% python3 -q
>>> import numpy as np
>>> np.set_printoptions(suppress=True, linewidth=160)
>>> F = np.load("x.npy")
>>> print(F)
[[-4.01 -5.97 -5.03 -9.01 -4.04]
 [12.06 16.11 22.04 26.01  9.97]
 [ 7.99 11.94  9.93 18.03  7.91]
 [ 5.94  7.98 10.98 12.96  4.94]]
>>> rng = np.random.default_rng(5047)
>>> B = F + rng.integers(-2, 3, (4, 2)) @ rng.integers(-2, 3, (2, 5))
>>> B.round(2)
array([[ -2.01,  -3.97,  -5.03, -11.01,  -7.04],
       [  8.06,  12.11,  19.04,  30.01,  12.97],
       [  5.99,   9.94,   5.93,  20.03,   6.91],
       [  7.94,   9.98,  12.98,  10.96,   3.94]])
>>> print(np.abs(B - F).sum(axis=1))
[ 9. 18. 11.  9.]
>>> np.linalg.matrix_rank(B - F, tol=1e-8)
np.int64(2)
>>> data = np.loadtxt("a.csv", delimiter=",")
>>> print(data)
[[  1.14  -1.79 -13.04 -16.41]
 [ -6.17  -2.2  -14.8  -21.25]
 [ 22.87   1.08  -2.    10.6 ]
 [  9.32   1.55  12.95  27.84]
 [  2.84   1.82 -14.44 -14.98]
 [  2.01   0.57  15.91  32.59]
 [ 19.39   2.11  -1.76   9.96]
 [ 10.01   2.75   8.11  25.78]
 [ -7.68  -0.15   6.98   2.42]
 [  5.56   1.64  16.33  36.32]
 [ 12.48   4.8    6.18  16.08]
 [  3.97  -1.28  -6.35  -4.68]
 [ 10.04  -0.63  -8.19   0.71]
 [ -1.09   4.62 -24.32 -35.52]
 [ -9.05  -0.68  17.65  12.14]
 [-16.29  -3.34  12.03  -4.01]
 [ 11.12  -4.28  -3.71  10.49]
 [ -8.18  -7.39   5.31   4.44]
 [  2.6   -6.48 -12.41 -16.98]
 [ -2.5    0.75  -8.3  -14.21]
 [ -1.84   6.48   3.37   7.29]
 [  8.38   4.56 -13.98 -12.68]
 [ 12.2    0.1   11.68  27.09]
 [ -0.33  -2.28 -18.27 -29.61]
 [ -5.74   3.     7.28   3.95]
 [ 10.83   8.89  -1.31   3.07]
 [-14.32  -6.04   4.21  -4.1 ]]
>>> dist = np.linalg.norm(data[:, None] - data[None], axis=-1)
>>> np.unravel_index(dist.round(6).argmax(), dist.shape)
(np.int64(9), np.int64(13))
>>> dist[26].round(6).argsort(kind="stable")[:4]
array([26, 15, 17,  8])
>>> np.linalg.matrix_rank(dist ** 2)
np.int64(6)
>>> np.flatnonzero(dist[26] < dist.mean() / 2)
array([ 8, 15, 17, 26])
>>> dist[:5, :5].round(2)
array([[ 0.  ,  8.95, 36.49, 52.07,  4.46],
       [ 8.95,  0.  , 45.08, 58.6 , 11.7 ],
       [36.49, 45.08,  0.  , 26.54, 34.8 ],
       [52.07, 58.6 , 26.54,  0.  , 51.24],
       [ 4.46, 11.7 , 34.8 , 51.24,  0.  ]])
>>> dist.mean(axis=1).argmax()
np.int64(13)
>>> u = np.array([-7, -3])
>>> np.round(np.convolve(F[1], u), 2)
array([ -84.42, -148.95, -202.61, -248.19, -147.82,  -29.91])
>>> z = data[:, 1] > np.median(data[:, 1])
>>> u = data[z].mean(axis=0) - data[~z].mean(axis=0)
>>> u.round(2)
array([ 8.32,  5.95, -0.7 ,  5.4 ])
>>> print(round((((data - data.mean(axis=0)) @ u > 0) == z).mean(), 2))
0.7
>>> np.argsort(-np.abs(u).round(6), kind="stable")
array([0, 1, 3, 2])
>>> print(z.astype(int))
[0 0 1 1 1 0 1 1 0 1 1 0 0 1 0 0 0 0 0 1 1 1 0 0 1 1 0]
>>> ((data - data.mean(axis=0)) @ u > 0).astype(int)
array([0, 0, 1, 1, 0, 1, 1, 1, 0, 1, 1, 0, 1, 0, 0, 0, 1, 0, 0, 0, 1, 1, 1, 0, 0, 1, 0])
>>> E = np.load("data.npy")
>>> E
array([[-2.,  1.,  0.,  0.,  0.,  0.],
       [ 0., -2.,  1.,  0.,  0.,  0.],
       [ 0.,  0., -2.,  1.,  0.,  0.],
       [ 0.,  0.,  0., -2.,  1.,  0.],
       [ 0.,  0.,  0.,  0., -2.,  1.],
       [ 0.,  0.,  0.,  0.,  0., -2.]])
>>> vec = np.array([1, 1, -2, 3, 3, -3])
>>> y = E @ vec
>>> y
array([-1., -4.,  7., -3., -9.,  6.])
>>> np.round(np.linalg.solve(E, -2 * y), 2)
array([-2., -2.,  4., -6., -6.,  6.])
>>> np.round(np.linalg.solve(E.T, E[2]), 2)
array([-0., -0.,  1., -0., -0., -0.])
>>> B = E / np.linalg.norm(E, axis=1, keepdims=True)
>>> G = B @ B.T
>>> np.round(np.linalg.norm(B, axis=1), 2)
array([1., 1., 1., 1., 1., 1.])
>>> np.argwhere(np.triu(np.abs(G) > 0.95, 1))
array([], shape=(0, 2), dtype=int64)
>>> np.degrees(np.arccos(np.clip(G[0, 4], -1, 1)))
np.float64(90.0)
>>> B = np.linalg.inv(E)
>>> B.round(2)
array([[-0.5 , -0.25, -0.12, -0.06, -0.03, -0.02],
       [-0.  , -0.5 , -0.25, -0.12, -0.06, -0.03],
       [-0.  , -0.  , -0.5 , -0.25, -0.12, -0.06],
       [-0.  , -0.  , -0.  , -0.5 , -0.25, -0.12],
       [-0.  , -0.  , -0.  , -0.  , -0.5 , -0.25],
       [-0.  , -0.  , -0.  , -0.  , -0.  , -0.5 ]])
>>> np.round(np.linalg.det(E) * B, 2)
array([[-32., -16.,  -8.,  -4.,  -2.,  -1.],
       [ -0., -32., -16.,  -8.,  -4.,  -2.],
       [ -0.,  -0., -32., -16.,  -8.,  -4.],
       [ -0.,  -0.,  -0., -32., -16.,  -8.],
       [ -0.,  -0.,  -0.,  -0., -32., -16.],
       [ -0.,  -0.,  -0.,  -0.,  -0., -32.]])
>>> round(float(np.linalg.slogdet(E)[0]), 2)
1.0
>>> [int(np.linalg.matrix_rank(np.linalg.matrix_power(E, p))) for p in range(1, 7)]
[6, 6, 6, 6, 6, 6]
>>> E @ E
array([[ 4., -4.,  1.,  0.,  0.,  0.],
       [ 0.,  4., -4.,  1.,  0.,  0.],
       [ 0.,  0.,  4., -4.,  1.,  0.],
       [ 0.,  0.,  0.,  4., -4.,  1.],
       [ 0.,  0.,  0.,  0.,  4., -4.],
       [ 0.,  0.,  0.,  0.,  0.,  4.]])
>>> A = np.loadtxt("case4.csv", delimiter=",")
>>> A
array([[0., 0., 0., 0., 0., 0., 1.],
       [0., 0., 0., 0., 0., 0., 0.],
       [0., 0., 0., 0., 0., 0., 0.],
       [0., 0., 0., 0., 1., 0., 0.],
       [0., 0., 0., 1., 0., 0., 0.],
       [0., 0., 0., 0., 0., 0., 0.],
       [1., 0., 0., 0., 0., 0., 0.]])
>>> round(float(np.linalg.eigvalsh(A).min()), 2)
-1.0
>>> [round(float(np.linalg.det(A[:i, :i])), 2) + 0 for i in range(1, 8)]
[0.0, 0.0, 0.0, 0.0, 0.0, 0.0, 0.0]
>>> print(np.all(np.linalg.eigvalsh(A) > 0))
False
>>> (A != 0).astype(int)
array([[0, 0, 0, 0, 0, 0, 1],
       [0, 0, 0, 0, 0, 0, 0],
       [0, 0, 0, 0, 0, 0, 0],
       [0, 0, 0, 0, 1, 0, 0],
       [0, 0, 0, 1, 0, 0, 0],
       [0, 0, 0, 0, 0, 0, 0],
       [1, 0, 0, 0, 0, 0, 0]])
>>> (np.linalg.matrix_power((A != 0) + (A.T != 0) + np.eye(7), 7) > 0).astype(int)
array([[1, 0, 0, 0, 0, 0, 1],
       [0, 1, 0, 0, 0, 0, 0],
       [0, 0, 1, 0, 0, 0, 0],
       [0, 0, 0, 1, 1, 0, 0],
       [0, 0, 0, 1, 1, 0, 0],
       [0, 0, 0, 0, 0, 1, 0],
       [1, 0, 0, 0, 0, 0, 1]])
>>> np.round(np.sort(np.linalg.eigvals(A).real), 2)
array([-1., -1.,  0.,  0.,  0.,  1.,  1.])
>>> A @ A
array([[1., 0., 0., 0., 0., 0., 0.],
       [0., 0., 0., 0., 0., 0., 0.],
       [0., 0., 0., 0., 0., 0., 0.],
       [0., 0., 0., 1., 0., 0., 0.],
       [0., 0., 0., 0., 1., 0., 0.],
       [0., 0., 0., 0., 0., 0., 0.],
       [0., 0., 0., 0., 0., 0., 1.]])
>>> np.flatnonzero(np.linalg.matrix_power((A != 0) + (A.T != 0) + np.eye(7), 7)[5])
array([5])
>>> print(np.linalg.lstsq(A[:-1].T, A[-1])[2])
3
>>> np.round(A @ np.linalg.pinv(A) @ A, 2)
array([[0., 0., 0., 0., 0., 0., 1.],
       [0., 0., 0., 0., 0., 0., 0.],
       [0., 0., 0., 0., 0., 0., 0.],
       [0., 0., 0., 0., 1., 0., 0.],
       [0., 0., 0., 1., 0., 0., 0.],
       [0., 0., 0., 0., 0., 0., 0.],
       [1., 0., 0., 0., 0., 0., 0.]])
>>> np.unique(A.round(6), axis=0).shape
(5, 7)
>>> theta = rng.uniform(0, 2 * np.pi, 13)
>>> q, _ = np.linalg.qr(np.array([[1.1, 0.8], [-2.3, 2.0], [1.9, -0.1]]))
>>> W0 = 10 * np.c_[np.cos(theta), np.sin(theta)] @ q.T
>>> W0.round(2)
array([[ 7.49, -0.03,  6.63],
       [ 5.19,  8.46,  1.18],
       [ 4.78, -5.83,  6.57],
       [-1.78, -9.57,  2.29],
       [-5.32, -8.36, -1.33],
       [-6.99, -6.12, -3.71],
       [ 7.02,  6.05,  3.76],
       [ 7.71,  3.04,  5.59],
       [ 7.29,  5.34,  4.29],
       [-4.07, -9.13,  0.09],
       [-3.57, -9.32,  0.61],
       [ 7.35, -0.64,  6.75],
       [-7.42, -4.91, -4.57]])
>>> def softmax(z):
...     e = np.exp(z - z.max(axis=-1, keepdims=True))
...     return e / e.sum(axis=-1, keepdims=True)
... 
>>> np.round(softmax(W0[6]), 2)
array([0.7 , 0.27, 0.03])
>>> S = W0 @ W0.T / np.sqrt(3)
>>> np.round(softmax(S)[6] @ W0, 2)
array([7.13, 5.72, 4.  ])
>>> Uu, sv, Vh = np.linalg.svd(W0)
>>> print(np.argmax(sv[:-1] / (sv[1:] + 1e-6)) + 1)
2
>>> B = Uu[:, :2] @ np.diag(sv[:2]) @ Vh[:2]
>>> np.linalg.matrix_rank(W0, rtol=0.05)
np.int64(2)
>>> print(round(float(np.linalg.norm(W0 - B) / np.linalg.norm(W0)), 2))
0.0
>>> np.round(np.abs(W0 - B).max(), 2)
np.float64(0.0)
>>> B = W0 / np.sqrt((W0 ** 2).mean(axis=1, keepdims=True))
>>> print(np.round(np.linalg.norm(B, axis=1), 2))
[1.73 1.73 1.73 1.73 1.73 1.73 1.73 1.73 1.73 1.73 1.73 1.73 1.73]
>>> mat = np.diag(3 * np.array([4, 4, 5])) + np.array([[2, 2, 2], [1, 3, 1], [1, 3, 3]])
>>> mat
array([[14,  2,  2],
       [ 1, 15,  1],
       [ 1,  3, 18]])
>>> hat = np.triu(np.array([[7, 7, -8], [7, 1, -2], [0, 8, -3]]), 1) + np.eye(3)
>>> B = hat @ mat @ np.linalg.inv(hat)
>>> hat @ mat - mat @ hat
array([[ -1., -17., -21.],
       [ -2., -13.,   2.],
       [  0.,  -7.,  14.]])
>>> np.round(np.poly(B), 2)
array([    1.,   -47.,   725., -3680.])
>>> print(mat @ mat)
[[200  64  66]
 [ 30 230  35]
 [ 35 101 329]]
>>> assert mat == mat.T
Traceback (most recent call last):
  File "<python-input-81>", line 1, in <module>
    assert mat == mat.T
           ^^^^^^^^^^^^
ValueError: The truth value of an array with more than one element is ambiguous. Use a.any() or a.all()
>>> np.allclose(mat @ mat.T, mat.T @ mat)
False
>>> round(np.abs(np.linalg.eigvals(mat)).max(), 2)
np.float64(19.48)
>>> B = np.c_[data[:, :2] @ np.array([[1, 0], [-1, -1]]), np.array([4, 8, 3, 9, 3, 9, 6, 7, 9, 4, 3, 9, 0, 8, 8, 0, 1, 9, 0, 7, 0, 3, 0, 6, 1, 7, 1])]
>>> print(B.round(2))
[[  2.93   1.79   4.  ]
 [ -3.97   2.2    8.  ]
 [ 21.79  -1.08   3.  ]
 [  7.77  -1.55   9.  ]
 [  1.02  -1.82   3.  ]
 [  1.44  -0.57   9.  ]
 [ 17.28  -2.11   6.  ]
 [  7.26  -2.75   7.  ]
 [ -7.53   0.15   9.  ]
 [  3.92  -1.64   4.  ]
 [  7.68  -4.8    3.  ]
 [  5.25   1.28   9.  ]
 [ 10.67   0.63   0.  ]
 [ -5.71  -4.62   8.  ]
 [ -8.37   0.68   8.  ]
 [-12.95   3.34   0.  ]
 [ 15.4    4.28   1.  ]
 [ -0.79   7.39   9.  ]
 [  9.08   6.48   0.  ]
 [ -3.25  -0.75   7.  ]
 [ -8.32  -6.48   0.  ]
 [  3.82  -4.56   3.  ]
 [ 12.1   -0.1    0.  ]
 [  1.95   2.28   6.  ]
 [ -8.74  -3.     1.  ]
 [  1.94  -8.89   7.  ]
 [ -8.28   6.04   1.  ]]
>>> np.round(np.linalg.norm(np.linalg.qr(data)[0].T @ B, axis=0) ** 2 / ((B ** 2).sum(axis=0) + 1e-12), 2)
array([1.  , 1.  , 0.06])
>>> np.round(np.linalg.norm(B - data @ np.linalg.lstsq(data, B)[0], axis=0), 2) + 0
array([ 0.  ,  0.  , 28.84])
>>> np.linalg.matrix_rank(np.c_[data, B])
np.int64(5)
>>> u = np.array([2, 3, 2])
>>> B = mat + np.outer(u, np.eye(3)[0])
>>> print(np.round(np.linalg.det(B) / np.linalg.det(mat), 2), round(1 + np.linalg.solve(mat, u)[0], 2))
1.11 1.11
>>> np.linalg.matrix_rank(B - mat)
np.int64(1)
>>> z = rng.permutation(3)
>>> z
array([1, 2, 0])
>>> B = mat[z][:, z]
>>> round(np.linalg.det(B), 2), round(float(np.linalg.det(mat[z])), 2)
(np.float64(3680.0), 3680.0)
>>> np.allclose(B, mat)
False
>>> B
array([[15,  1,  1],
       [ 3, 18,  1],
       [ 2,  2, 14]])
>>> print(np.diag(B))
[15 18 14]
>>> np.round(np.sort(np.abs(np.linalg.eigvals(B))), 2)
array([13.11, 14.41, 19.48])
>>> feats = np.load("mat.npy")
>>> feats
array([[0, 0, 0, 3, 3, 0, 2],
       [0, 0, 0, 0, 3, 1, 1],
       [0, 0, 0, 0, 0, 0, 1],
       [0, 0, 3, 0, 0, 0, 2],
       [0, 1, 0, 1, 0, 0, 0],
       [0, 0, 0, 0, 0, 0, 2]])
>>> Uu, sv, Vh = np.linalg.svd(feats)
>>> V = Vh[:(sv > 1e-8).sum()]
>>> vec = feats[2] + -1 * feats[0] + rng.integers(2) * np.eye(7)[1]
>>> vec
array([ 0.,  0.,  0., -3., -3.,  0., -1.])
>>> np.round(np.diag(V.T @ V), 2) + 0
array([0.  , 0.92, 1.  , 0.92, 0.92, 0.25, 1.  ])
>>> np.round(np.linalg.norm(vec - V.T @ V @ vec), 2)
np.float64(0.0)
>>> G = feats.T @ feats
>>> np.linalg.matrix_rank(G)
np.int64(5)
>>> np.round(np.linalg.eigvalsh(G)[::-1], 2) + 0
array([31.53, 12.87,  4.97,  2.76,  0.87,  0.  ,  0.  ])
>>> (feats @ feats.T).shape
(6, 6)
>>> G
array([[ 0,  0,  0,  0,  0,  0,  0],
       [ 0,  1,  0,  1,  0,  0,  0],
       [ 0,  0,  9,  0,  0,  0,  6],
       [ 0,  1,  0, 10,  9,  0,  6],
       [ 0,  0,  0,  9, 18,  3,  9],
       [ 0,  0,  0,  0,  3,  1,  1],
       [ 0,  0,  6,  6,  9,  1, 14]])
>>> np.allclose(G, G.T)
True
>>> print(np.round(np.linalg.svd(feats, compute_uv=False) ** 2, 2) + 0)
[31.53 12.87  4.97  2.76  0.87  0.  ]
>>> round(np.linalg.norm(feats, 1), 2), np.round(np.linalg.norm(feats, np.inf), 2)
(np.float64(8.0), np.float64(8.0))
>>> round(float(np.linalg.norm(feats, "nuc")), 2)
14.03
>>> round(float(np.linalg.norm(feats, 2)), 2)
5.62
>>> np.round(np.linalg.norm(feats, axis=1), 2)
array([4.69, 3.32, 1.  , 3.61, 1.41, 2.  ])
>>> feats[5] @ feats[3]
np.int64(4)
>>> round(np.linalg.norm(feats[5], 1), 2), round(float(np.linalg.norm(feats[5], np.inf)), 2)
(np.float64(2.0), 2.0)
>>> np.unique(feats.round(6), axis=0).shape
(6, 7)
>>> np.round(feats @ np.linalg.pinv(feats) @ feats, 2) + 0
array([[0., 0., 0., 3., 3., 0., 2.],
       [0., 0., 0., 0., 3., 1., 1.],
       [0., 0., 0., 0., 0., 0., 1.],
       [0., 0., 3., 0., 0., 0., 2.],
       [0., 1., 0., 1., 0., 0., 0.],
       [0., 0., 0., 0., 0., 0., 2.]])
>>> np.round(np.trace(np.linalg.pinv(feats) @ feats), 2)
np.float64(5.0)
>>> np.abs(np.diag(np.linalg.qr(feats)[1])) > 1e-9
array([False,  True,  True, False,  True, False])
>>> np.allclose(feats[:-1].T @ np.linalg.lstsq(feats[:-1].T, feats[-1])[0], feats[-1])
True
>>> J = np.loadtxt("w.csv", delimiter=",")
>>> J
array([[-3.,  0.,  0.,  0.,  0.,  0.,  0.],
       [ 0.,  0.,  0.,  0.,  0.,  0.,  0.],
       [ 0.,  0., -2.,  0.,  0.,  0.,  0.],
       [ 0.,  0.,  0.,  2.,  0.,  0.,  0.],
       [ 0.,  0.,  0.,  0.,  0.,  0.,  0.],
       [ 0.,  0.,  0.,  0.,  0., -2.,  0.],
       [ 0.,  0.,  0.,  0.,  0.,  0., -2.]])
>>> np.round(np.sort(np.linalg.eigvals(J).real), 2)
array([-3., -2., -2., -2.,  0.,  0.,  2.])
>>> print(np.flatnonzero(np.linalg.matrix_power((J != 0) + (J.T != 0) + np.eye(7), 7)[5]))
[5]
>>> np.einsum("ii->", mat)
np.int64(47)
>>> np.einsum("ij,ji->", mat, mat)
np.int64(759)
>>> round(np.linalg.det(mat[::-1]), 2)
np.float64(-3680.0)
>>> np.round(np.linalg.eigvals(mat).sum().real, 2)
np.float64(47.0)
>>> np.round(np.poly(mat), 2)
array([    1.,   -47.,   725., -3680.])
>>> round(np.linalg.det(2 * mat), 2), round(np.linalg.det(mat), 2)
(np.float64(29440.0), np.float64(3680.0))
